In [1]: import numpy as np

In [2]: import numpy.linalg as la

In [3]: np.set_printoptions(precision=2, suppress=True, linewidth=100)

In [4]: def rd(a):
   ...:     return np.round(a, 2) + 0
   ...: 

In [5]: m1 = np.load("block6.npy")

In [6]: print(m1)
[[-5.61  8.05  1.95]
 [-5.08 -7.71 -3.86]
 [ 4.92  3.81 -7.83]
 [-6.93 -0.23 -7.2 ]
 [-1.87 -2.31 -9.55]
 [ 2.05 -7.06  6.78]
 [-3.67  4.52 -8.13]
 [ 9.07 -3.71  1.98]
 [-7.05 -3.84 -5.96]
 [ 8.28 -0.71 -5.56]
 [-3.03 -9.51  0.65]
 [ 0.47 -6.07 -7.94]
 [-3.44  5.4  -7.68]
 [ 8.64  5.03  0.09]
 [-8.22 -0.52 -5.67]
 [-8.16 -5.78 -0.08]
 [ 8.52  2.05 -4.81]
 [ 6.59  1.89 -7.28]
 [-9.22 -3.85 -0.42]
 [ 2.54  1.18 -9.6 ]]

In [7]: Xs = (m1 - m1.mean(axis=0)) / m1.std(axis=0)

In [8]: print(rd(Xs.std(axis=0)))
[1. 1. 1.]

In [9]: print(np.argwhere(np.abs(Xs) > 2))
[[5 2]]

In [10]: c = la.lstsq(np.delete(Xs, 2, axis=1), Xs[:, 2])[0]

In [11]: print(rd(1 - np.var(Xs[:, 2] - np.delete(Xs, 2, axis=1) @ c)))
0.1

In [12]: M2 = np.c_[m1[:, :2] @ np.array([[0, -2], [-3, 0]]), np.array([5, -8, -8, -6, -6, 9, -6, 6, 4, -7, -2, 0, 4, 1, 2, 4, -6, 8, 6, 0])]

In [13]: print(rd(M2))
[[-24.15  11.22   5.  ]
 [ 23.13  10.16  -8.  ]
 [-11.43  -9.84  -8.  ]
 [  0.69  13.86  -6.  ]
 [  6.93   3.74  -6.  ]
 [ 21.18  -4.1    9.  ]
 [-13.56   7.34  -6.  ]
 [ 11.13 -18.14   6.  ]
 [ 11.52  14.1    4.  ]
 [  2.13 -16.56  -7.  ]
 [ 28.53   6.06  -2.  ]
 [ 18.21  -0.94   0.  ]
 [-16.2    6.88   4.  ]
 [-15.09 -17.28   1.  ]
 [  1.56  16.44   2.  ]
 [ 17.34  16.32   4.  ]
 [ -6.15 -17.04  -6.  ]
 [ -5.67 -13.18   8.  ]
 [ 11.55  18.44   6.  ]
 [ -3.54  -5.08   0.  ]]

In [14]: print(rd(la.lstsq(m1, M2[:, 0])[0]))
[ 0. -3.  0.]

In [15]: print(la.matrix_rank(M2))
3

In [16]: z = m1[:, 0] > np.median(m1[:, 0])

In [17]: u = m1[z].mean(axis=0) - m1[~z].mean(axis=0)

In [18]: print(np.argsort(-np.abs(u).round(6), kind="stable"))
[0 1 2]

In [19]: print(((m1 - m1.mean(axis=0)) @ u > 0).astype(int))
[0 0 1 0 0 1 0 1 0 1 0 1 0 1 0 0 1 1 0 1]

In [20]: print(rd(u))
[10.96  0.76 -0.73]

In [21]: J = np.loadtxt("run10.csv", delimiter=",")

In [22]: print(rd(J))
[[-0.85 -0.37 -0.37]
 [-0.37  0.93 -0.07]
 [-0.37 -0.07  0.93]]

In [23]: M2 = np.array([[0, 1], [2, 0], [1, 0]])

In [24]: print(la.matrix_rank(m1 @ M2))
2

In [25]: W = np.array([[0, -1, 1, 2, 1, -2], [2, 0, -1, 1, 1, -1], [-2, 2, 2, 2, 0, 0]])

In [26]: c = np.array([2, -3, -1, -1, -1, -1])

In [27]: H = np.maximum(J @ W + c, 0)

In [28]: print(la.matrix_rank(H))
3

In [29]: print(rd(H))
[[2.   0.   0.   0.   0.   1.07]
 [4.   0.   0.   0.   0.   0.  ]
 [0.   0.   0.56 0.04 0.   0.  ]]

In [30]: print((H > 0).astype(int))
[[1 0 0 0 0 1]
 [1 0 0 0 0 0]
 [0 0 1 1 0 0]]

In [31]: W2 = np.array([[2, 4], [5, 4], [0, 2], [0, 4], [5, 2], [5, 1]])

In [32]: print((H @ W2).round(6).argmax(axis=1))
[0 1 1]

In [33]: print(W @ W2)
[[-10   6]
 [  4  11]
 [  6  12]]

In [34]: print(rd(la.svd(J, compute_uv=False)))
[1. 1. 1.]

In [35]: print(rd(la.pinv(J)))
[[-0.85 -0.37 -0.37]
 [-0.37  0.93 -0.07]
 [-0.37 -0.07  0.93]]

In [36]: print(rd(la.norm(J, axis=0)))
[1. 1. 1.]

In [37]: print(rd(J @ J.T))
[[1. 0. 0.]
 [0. 1. 0.]
 [0. 0. 1.]]

In [38]: F = np.loadtxt("m.csv", delimiter=",")

In [39]: print(F)
[[ 4.73  3.79  0.88]
 [-3.77 -3.02 -0.7 ]
 [-6.67 -5.37 -1.35]
 [-9.01 -7.16 -1.82]
 [ 0.79  0.61  0.13]
 [ 4.03  3.31  0.9 ]
 [-0.73 -0.61 -0.17]
 [-7.01 -5.7  -1.45]
 [ 6.04  4.76  1.24]
 [-7.89 -6.26 -1.54]]

In [40]: z = F[:, 0] > np.median(F[:, 0])

In [41]: u = F[z].mean(axis=0) - F[~z].mean(axis=0)

In [42]: print(np.argsort(-np.abs(u).round(6), kind="stable"))
[0 1 2]

In [43]: print(((F - F.mean(axis=0)) @ u > 0).astype(int))
[1 0 0 0 1 1 1 0 1 0]

In [44]: Xs = (F - F.mean(axis=0)) / F.std(axis=0)

In [45]: print(np.argwhere(np.abs(Xs) > 2))
[]

In [46]: c = la.lstsq(np.delete(Xs, 1, axis=1), Xs[:, 1])[0]

In [47]: print(rd(1 - np.var(Xs[:, 1] - np.delete(Xs, 1, axis=1) @ c)))
1.0

In [48]: print(rd(c))
[0.86 0.14]
